% python3 -q
>>> import numpy as np
>>> import numpy.linalg as la
>>> np.set_printoptions(precision=1, suppress=True, linewidth=200, floatmode="fixed")
>>> def tidy(a):
...     return np.round(a, 1) + 0
... 
>>> X = np.load("case10.npy")
>>> print(X)
[[ 1  0  1  1  0  2  1]
 [ 5  0  8  2  9  7  2]
 [-3  0 -3 -3  0 -6 -3]]
>>> print(tidy(la.norm(X, 2) / la.norm(X)))
0.9
>>> print(np.argsort(-la.norm(X, axis=0).round(6), kind="stable")[:3])
[5 4 2]
>>> print(la.matrix_rank(X, rtol=0.1))
2
>>> rk = la.matrix_rank(X)
>>> print(rk)
2
>>> N = la.svd(X)[2][rk:].T
>>> print([int(la.matrix_rank(X[:i])) for i in range(1, len(X) + 1)])
[1, 2, 2]
>>> print(la.matrix_rank(X.T @ X), la.matrix_rank(X @ X.T))
2 2
>>> print(tidy(N @ N.T))
[[ 0.9  0.0 -0.2 -0.1 -0.1 -0.2 -0.1]
 [ 0.0  1.0  0.0  0.0  0.0  0.0  0.0]
 [-0.2  0.0  0.7 -0.1 -0.3 -0.2 -0.1]
 [-0.1  0.0 -0.1  0.8  0.2 -0.3 -0.2]
 [-0.1  0.0 -0.3  0.2  0.2  0.1  0.2]
 [-0.2  0.0 -0.2 -0.3  0.1  0.5 -0.3]
 [-0.1  0.0 -0.1 -0.2  0.2 -0.3  0.8]]
>>> print(N.shape)
(7, 5)
>>> u = np.array([-3, -2, 1])
>>> print(np.correlate(X[0], X[1], "full"))
[ 2  7 11 11 24 15 31 33 18 23  8 10  5]
>>> print(np.array([np.convolve(row, u, "same") for row in X]))
[[ -2  -2  -5  -1  -5  -7   0]
 [-10 -19 -22 -23 -37 -11   3]
 [  6   6  15   3  15  21   0]]
>>> print(tidy(X @ la.pinv(X) @ X))
[[ 1.0  0.0  1.0  1.0  0.0  2.0  1.0]
 [ 5.0  0.0  8.0  2.0  9.0  7.0  2.0]
 [-3.0  0.0 -3.0 -3.0  0.0 -6.0 -3.0]]
